% python3 -q
>>> import numpy as np
>>> import numpy.linalg as la
>>> np.set_printoptions(precision=3, suppress=True, linewidth=120)
>>> F = np.array([[0, -1, -3], [1, 0, 4], [3, -4, 0]])
>>> x = np.array([2, 0, 1])
>>> np.round(la.eigvals(F).real, 3) + 0
array([0., 0., 0.])
>>> np.round(la.svd(F, compute_uv=False), 3) + 0
array([5.099, 5.099, 0.   ])
>>> print(round(la.det(F), 3))
0.0
>>> q = la.solve(np.eye(3) - F, np.eye(3) + F)
>>> np.round(q @ q.T, 3) + 0
array([[1., 0., 0.],
       [0., 1., 0.],
       [0., 0., 1.]])
>>> np.einsum("ii->", F)
np.int64(0)
>>> np.kron(np.eye(2, dtype=int), F)
array([[ 0, -1, -3,  0,  0,  0],
       [ 1,  0,  4,  0,  0,  0],
       [ 3, -4,  0,  0,  0,  0],
       [ 0,  0,  0,  0, -1, -3],
       [ 0,  0,  0,  1,  0,  4],
       [ 0,  0,  0,  3, -4,  0]])
>>> np.round(la.eigvals(F), 3) + 0
array([0.+0.j   , 0.+5.099j, 0.-5.099j])
>>> print(round(float(la.eigvals(F).sum().real), 3))
0.0
>>> print(np.round(np.sort(np.abs(la.eigvals(F))), 3) + 0)
[0.    5.099 5.099]
>>> np.allclose(F, F.T)
False
>>> F @ F
array([[-10,  12,  -4],
       [ 12, -17,  -3],
       [ -4,  -3, -25]])
>>> rng = np.random.default_rng(36075)
>>> z = rng.permutation(3)
>>> z
array([1, 0, 2])
>>> B = F[z][:, z]
>>> np.diag(B)
array([0, 0, 0])
>>> B
array([[ 0,  1,  4],
       [-1,  0, -3],
       [-4,  3,  0]])
>>> arr = np.loadtxt("m.csv", delimiter=",")
>>> print(arr)
[[-0.003  2.058 -3.013 -1.013]
 [-0.007  2.072 -3.026 -1.078]
 [ 0.059  1.965 -3.012 -1.065]
 [-0.021  1.93  -2.992 -1.073]
 [-0.019  1.912 -2.945 -1.059]
 [-0.044  2.063 -3.025 -0.962]
 [ 2.061 -1.078  0.01   2.011]
 [ 1.991 -0.962  0.032  2.036]
 [ 1.95  -1.077 -0.048  1.994]
 [ 1.957 -0.947  0.027  1.952]
 [ 1.955 -1.085  0.017  1.956]
 [ 2.049 -0.952  0.008  2.028]
 [ 0.99   1.017 -2.078  1.013]
 [ 0.956  0.935 -1.938  1.039]
 [ 1.021  1.034 -1.976  1.058]
 [ 1.071  0.912 -1.96   0.97 ]
 [ 1.013  0.978 -1.976  1.01 ]
 [ 0.981  0.963 -2.034  0.92 ]]
>>> cent = arr[[12, 17]].astype(float)
>>> for _ in range(6):
...     z = la.norm(arr[:, None] - cent, axis=-1).argmin(axis=1)
...     cent = np.array([arr[z == j].mean(axis=0) for j in range(2)])
... 
>>> z
array([0, 0, 0, 0, 0, 0, 1, 1, 1, 1, 1, 1, 0, 0, 0, 0, 0, 0])
>>> np.abs(cent[1] - cent[0]).argmax()
np.int64(2)
>>> print(np.bincount(z))
[12  6]
>>> Xs = arr - arr.mean(axis=0)
>>> evecs = la.svd(Xs)[2][:2]
>>> B = Xs - Xs @ evecs.T @ evecs
>>> np.round(np.cov(Xs @ evecs.T, rowvar=False), 3) + 0
array([[5.555, 0.   ],
       [0.   , 0.166]])
>>> print(la.norm(B, axis=1).round(6).argmax())
8
>>> np.round(la.norm(B) / la.norm(Xs), 3)
np.float64(0.024)
>>> B = arr / np.sqrt((arr ** 2).mean(axis=1, keepdims=True))
>>> B[9]
array([ 1.34 , -0.648,  0.018,  1.336])
>>> la.matrix_rank(B) == la.matrix_rank(arr)
np.True_
>>> la.norm(B, axis=1)
array([2., 2., 2., 2., 2., 2., 2., 2., 2., 2., 2., 2., 2., 2., 2., 2., 2., 2.])
>>> K = np.loadtxt("x.csv", delimiter=",")
>>> K
array([[ -4.313,   6.096,  -6.344,  -2.398,   3.662],
       [ -4.335,   5.686,  -7.45 ,  -2.217,   3.045],
       [ -7.108,   4.689,  -2.775, -10.005, -15.15 ],
       [ -4.985,   6.104,  -4.233, -10.605, -15.106],
       [ -7.416,   6.39 ,  -2.357, -10.426, -16.074],
       [ -6.079,   4.988,  -2.078, -11.229, -16.005],
       [  0.749,  -1.383,  -5.35 ,   4.308,  -4.499],
       [ -6.707,   7.429,  -3.402, -11.349, -15.38 ],
       [  2.968,   0.772,  -4.075,   4.394,  -5.245],
       [ -6.086,   8.173,  -1.741, -12.316, -14.782],
       [ -3.791,   3.493,  -7.1  ,  -1.713,   4.507],
       [ -6.422,   6.551,  -2.667, -11.735, -16.822],
       [ -5.903,   6.425,  -3.882,  -9.597, -17.557],
       [  2.305,  -0.125,  -5.601,   4.397,  -7.28 ],
       [  2.715,  -1.245,  -5.933,   4.092,  -5.122],
       [  2.326,   1.396,  -4.88 ,   4.405,  -3.971],
       [ -5.874,   6.417,  -2.86 , -10.896, -16.071],
       [  4.161,  -1.937,  -3.722,   5.192,  -6.039],
       [ -3.578,   6.952,  -5.052,  -1.678,   3.198],
       [ -3.001,   2.185,  -4.249,  -2.122,   2.081],
       [ -5.09 ,   4.985,  -3.048,  -9.577, -15.751]])
>>> f, v = K[20], K[6]
>>> np.round(f @ f, 3)
np.float64(399.862)
>>> pr = (f @ v) / (f @ f) * f
>>> v - pr
array([ 1.197, -1.822, -5.082,  5.151, -3.112])
>>> round(float((v - pr) @ f), 3)
0.0
>>> Xs = K - K.mean(axis=0)
>>> Uu, s, vt = la.svd(Xs, full_matrices=False)
>>> np.searchsorted(np.cumsum(s ** 2) / (s ** 2).sum(), 0.9) + 1
np.int64(2)
>>> np.round(Xs.mean(axis=0), 3) + 0
array([0., 0., 0., 0., 0.])
>>> print(s)
[46.931 23.155  4.942  4.14   2.669]
>>> print(vt[0] * np.sign(vt[0, np.abs(vt[0]).argmax()]))
[ 0.29  -0.215 -0.123  0.606  0.698]
>>> np.abs(Uu[:, 0]).argmax()
np.int64(11)
>>> (np.sign(Uu[:, 0]) == np.sign(Uu[0, 0])).astype(int)
array([1, 1, 0, 0, 0, 0, 1, 0, 1, 0, 1, 0, 0, 1, 1, 1, 0, 1, 1, 1, 0])
>>> np.abs(vt[0]).argmax()
np.int64(4)
>>> x = np.array([5, 1, 2, -1, -3])
>>> target = K @ x
>>> np.round(la.pinv(K) @ K, 3) + 0
array([[1., 0., 0., 0., 0.],
       [0., 1., 0., 0., 0.],
       [0., 0., 1., 0., 0.],
       [0., 0., 0., 1., 0.],
       [0., 0., 0., 0., 1.]])
>>> la.lstsq(K, target)[0]
array([ 5.,  1.,  2., -1., -3.])
>>> la.solve(K.T @ K, K.T @ target)
array([ 5.,  1.,  2., -1., -3.])
>>> target = target + 0.05 * rng.normal(size=21)
>>> target
array([-36.759, -37.852,  19.058,  28.633,  23.256,  29.71 ,   0.919,  24.583,  18.775,  30.917, -41.524,  31.366,
        31.417,  17.554,  11.751,  10.753,  30.393,  24.42 , -28.98 , -25.431,  30.219])
>>> b, *_ = la.lstsq(K, target)
>>> b
array([ 4.994,  0.993,  2.001, -0.999, -3.002])
>>> print(round(float(la.norm(target - K @ b)), 3))
0.164
>>> print(np.round(K.T @ (target - K @ b), 3) + 0)
[0. 0. 0. 0. 0.]
>>> b.round()
array([ 5.,  1.,  2., -1., -3.])
>>> [round(float(la.norm(la.solve(K.T @ K + lam * np.eye(5), K.T @ target))), 2) for lam in (0, 1, 10, 100)]
[6.32, 6.05, 4.98, 3.61]
>>> J = np.array([[0, 5, 2, 0, 2],
...     [-5, 0, 0, 5, -4],
...     [-2, 0, 0, -4, 0],
...     [0, -5, 4, 0, -2],
...     [-2, 4, 0, 2, 0]])
>>> J
array([[ 0,  5,  2,  0,  2],
       [-5,  0,  0,  5, -4],
       [-2,  0,  0, -4,  0],
       [ 0, -5,  4,  0, -2],
       [-2,  4,  0,  2,  0]])
>>> Uu, s, vt = la.svd(J)
>>> evecs = vt[:(s > 1e-8).sum()]
>>> x = J[4] + -3 * J[3] + rng.integers(2) * np.eye(5)[0]
>>> x
array([ -2.,  19., -12.,   2.,   6.])
>>> np.diag(evecs.T @ evecs)
array([0.812, 0.894, 1.   , 0.953, 0.34 ])
>>> np.round(la.norm(x - evecs.T @ evecs @ x), 3)
np.float64(0.0)
>>> np.round(np.sort(np.abs(la.eigvals(J))), 3) + 0
array([0.   , 4.235, 4.235, 8.722, 8.722])
>>> np.trace(J)
np.int64(0)
>>> la.matrix_power(J, 4)
array([[ 1994,  -560,     0, -2102,  1400],
       [ -560,  4984,  -940,   656,  1520],
       [    0,  -940,   516,     0,  -376],
       [-2102,   656,     0,  2930, -1640],
       [ 1400,  1520,  -376, -1640,  1792]])
>>> np.allclose(J, J.T)
False
>>> B = J / la.norm(J, axis=1, keepdims=True)
>>> gram = B @ B.T
>>> gram
array([[ 1.   , -0.171,  0.   , -0.545,  0.711],
       [-0.171,  1.   , -0.275,  0.147,  0.503],
       [ 0.   , -0.275,  1.   ,  0.   , -0.183],
       [-0.545,  0.147,  0.   ,  1.   , -0.609],
       [ 0.711,  0.503, -0.183, -0.609,  1.   ]])
>>> (gram - 2 * np.eye(5)).round(6).argmax(axis=1)
array([4, 4, 0, 1, 0])
>>> print(np.argwhere(np.triu(np.abs(gram) > 0.95, 1)))
[]
>>> W0 = (rng.random((6, 6)) < 0.3) + np.eye(6)
>>> W0 /= W0.sum(axis=1, keepdims=True)
>>> W0
array([[0.333, 0.   , 0.   , 0.   , 0.333, 0.333],
       [0.   , 0.5  , 0.5  , 0.   , 0.   , 0.   ],
       [0.25 , 0.25 , 0.25 , 0.   , 0.25 , 0.   ],
       [0.5  , 0.   , 0.   , 0.5  , 0.   , 0.   ],
       [0.   , 0.   , 0.   , 0.333, 0.333, 0.333],
       [0.25 , 0.25 , 0.   , 0.25 , 0.   , 0.25 ]])
>>> x = np.array([9, 0, 7, 7, 2, 5])
>>> target = W0 @ x
>>> target
array([5.333, 3.5  , 4.5  , 8.   , 4.667, 5.25 ])
>>> la.solve(W0, W0[:, 5])
array([ 0.,  0., -0., -0.,  0.,  1.])
>>> la.solve(W0, target + W0[:, 2])
array([9., 0., 8., 7., 2., 5.])
